% ipython --no-banner

In [1]: import numpy as np

In [2]: from numpy import linalg as LA

In [3]: np.set_printoptions(precision=2, suppress=True, linewidth=160, legacy="1.25")

In [4]: rnd = lambda a: np.round(a, 2) + 0

In [5]: feats = np.array([[-1.1, -0.5, 5.4],
   ...:     [-1.0, 1.1, -7.8],
   ...:     [-1.1, -1.0, 1.5],
   ...:     [-0.7, -0.7, 3.6],
   ...:     [0.1, -0.8, -6.3],
   ...:     [0.6, -0.7, 1.5],
   ...:     [-0.8, -0.8, -3.0]])

In [6]: feats
Out[6]: 
array([[-1.1, -0.5,  5.4],
       [-1. ,  1.1, -7.8],
       [-1.1, -1. ,  1.5],
       [-0.7, -0.7,  3.6],
       [ 0.1, -0.8, -6.3],
       [ 0.6, -0.7,  1.5],
       [-0.8, -0.8, -3. ]])

In [7]: # column 2 dominates

In [8]: A2 = np.c_[feats[:, :1] @ np.array([[1]]), np.array([1, 1, 0, 0, 1, 3, 1])]

In [9]: A2
Out[9]: 
array([[-1.1,  1. ],
       [-1. ,  1. ],
       [-1.1,  0. ],
       [-0.7,  0. ],
       [ 0.1,  1. ],
       [ 0.6,  3. ],
       [-0.8,  1. ]])

In [10]: rnd(LA.norm(A2 - feats @ LA.lstsq(feats, A2)[0], axis=0))
Out[10]: array([0.  , 3.12])

In [11]: rnd(LA.lstsq(feats, A2[:, 0])[0])
Out[11]: array([1., 0., 0.])

In [12]: hat = feats @ LA.solve(feats.T @ feats, feats.T)

In [13]: rnd(hat @ feats[:, 1])
Out[13]: array([-0.5,  1.1, -1. , -0.7, -0.8, -0.7, -0.8])

In [14]: rnd(LA.eigvalsh(hat))
Out[14]: array([0., 0., 0., 0., 1., 1., 1.])

In [15]: np.trace(hat)
Out[15]: 3.0

In [16]: G = feats.T @ feats

In [17]: LA.matrix_rank(G)
Out[17]: 3

In [18]: print(rnd(G))
[[  4.92   1.18   0.36]
 [  1.18   4.72  -8.91]
 [  0.36  -8.91 156.15]]

In [19]: print(rnd(LA.svd(feats, compute_uv=False) ** 2))
[156.67   5.81   3.31]

In [20]: print(rnd(np.trace(G)), rnd((feats ** 2).sum()))
165.79 165.79

In [21]: np.count_nonzero(feats)
Out[21]: 21

In [22]: LA.matrix_rank(feats)
Out[22]: 3

In [23]: J = np.load("run15.npy")

In [24]: print(J)
[[ 0  4  0]
 [-4  0 -3]
 [ 0  3  0]]

In [25]: U, sigma, Vt = LA.svd(J)

In [26]: V = Vt[:(sigma > 1e-8).sum()]

In [27]: rng = np.random.default_rng(36838)

In [28]: x = J[2] + -3 * J[1] + rng.integers(2) * np.eye(3)[0]

In [29]: x
Out[29]: array([12.,  3.,  9.])

In [30]: rnd(V.T @ V)
Out[30]: 
array([[0.64, 0.  , 0.48],
       [0.  , 1.  , 0.  ],
       [0.48, 0.  , 0.36]])

In [31]: U, sigma, Vt = LA.svd(J)

In [32]: np.argmax(sigma[:-1] / (sigma[1:] + 1e-6)) + 1
Out[32]: 2

In [33]: A2 = U[:, :2] @ np.diag(sigma[:2]) @ Vt[:2]

In [34]: LA.matrix_rank(A2)
Out[34]: 2

In [35]: print(rnd(LA.norm(J - A2, 2)), sigma[2])
0.0 0.0

In [36]: x = np.array([-3, 3, 3])

In [37]: rnd(LA.svd(J, compute_uv=False))
Out[37]: array([5., 5., 0.])

In [38]: rnd(LA.eigvals(J).real)
Out[38]: array([0., 0., 0.])

In [39]: rnd(LA.det(J))
Out[39]: 0.0

In [40]: O = LA.solve(np.eye(3) - J, np.eye(3) + J)

In [41]: print(rnd(LA.det(O)))
1.0

In [42]: rnd(O @ O.T)
Out[42]: 
array([[1., 0., 0.],
       [0., 1., 0.],
       [0., 0., 1.]])

In [43]: K = np.loadtxt("arr.csv", delimiter=",")

In [44]: print(K)
[[-0.28  0.13  0.36 -1.03 -0.46 -0.85  0.49]
 [ 0.13 -1.49 -0.8   0.41 -0.46 -0.35  0.68]
 [ 0.36 -0.8  -1.24 -0.58  0.93 -0.69  0.59]
 [-1.03  0.41 -0.58  0.86 -0.73  1.37 -0.72]
 [-0.46 -0.46  0.93 -0.73  2.15  0.54 -1.03]
 [-0.85 -0.35 -0.69  1.37  0.54 -0.06 -0.4 ]
 [ 0.49  0.68  0.59 -0.72 -1.03 -0.4  -0.94]]

In [45]: W1 = np.array([[0, 0, -1, 1, 1, -2],
    ...:     [-1, 1, 1, 0, -1, 1],
    ...:     [0, 0, 1, -2, 2, 2],
    ...:     [-2, 1, 2, -1, 0, -2],
    ...:     [-1, 0, -2, 1, -1, 1],
    ...:     [1, -1, -1, 0, 2, -1],
    ...:     [1, 2, 0, 1, -1, 0]])

In [46]: coef = np.array([8, -5, 3, -3, 3, -4])

In [47]: act = np.maximum(K @ W1 + coef, 0)

In [48]: rnd((act > 0).mean(axis=0))
Out[48]: array([1.  , 0.  , 0.71, 0.14, 0.86, 0.14])

In [49]: cent = np.array([[7, 6], [8, 1], [6, 3], [9, 1], [8, 5], [9, 5]])

In [50]: (act @ cent).round(6).argmax(axis=1)
Out[50]: array([0, 0, 0, 0, 0, 0, 0])

In [51]: z = rng.permutation(7)

In [52]: A2 = K[:, z] * rng.choice([-1, 1], 7)

In [53]: A2
Out[53]: 
array([[ 0.13, -0.49, -0.36,  0.46, -1.03,  0.85,  0.28],
       [-1.49, -0.68,  0.8 ,  0.46,  0.41,  0.35, -0.13],
       [-0.8 , -0.59,  1.24, -0.93, -0.58,  0.69, -0.36],
       [ 0.41,  0.72,  0.58,  0.73,  0.86, -1.37,  1.03],
       [-0.46,  1.03, -0.93, -2.15, -0.73, -0.54,  0.46],
       [-0.35,  0.4 ,  0.69, -0.54,  1.37,  0.06,  0.85],
       [ 0.68,  0.94, -0.59,  1.03, -0.72,  0.4 , -0.49]])

In [54]: U, _, Vt = LA.svd(K.T @ A2)

In [55]: z
Out[55]: array([1, 6, 2, 4, 3, 5, 0])

In [56]: print(rnd(U @ Vt))
[[ 0.  0.  0.  0.  0.  0. -1.]
 [ 1.  0.  0.  0.  0.  0.  0.]
 [ 0.  0. -1.  0.  0.  0.  0.]
 [ 0.  0.  0.  0.  1.  0.  0.]
 [ 0.  0.  0. -1.  0.  0.  0.]
 [ 0.  0.  0.  0.  0. -1.  0.]
 [ 0. -1.  0.  0.  0.  0.  0.]]
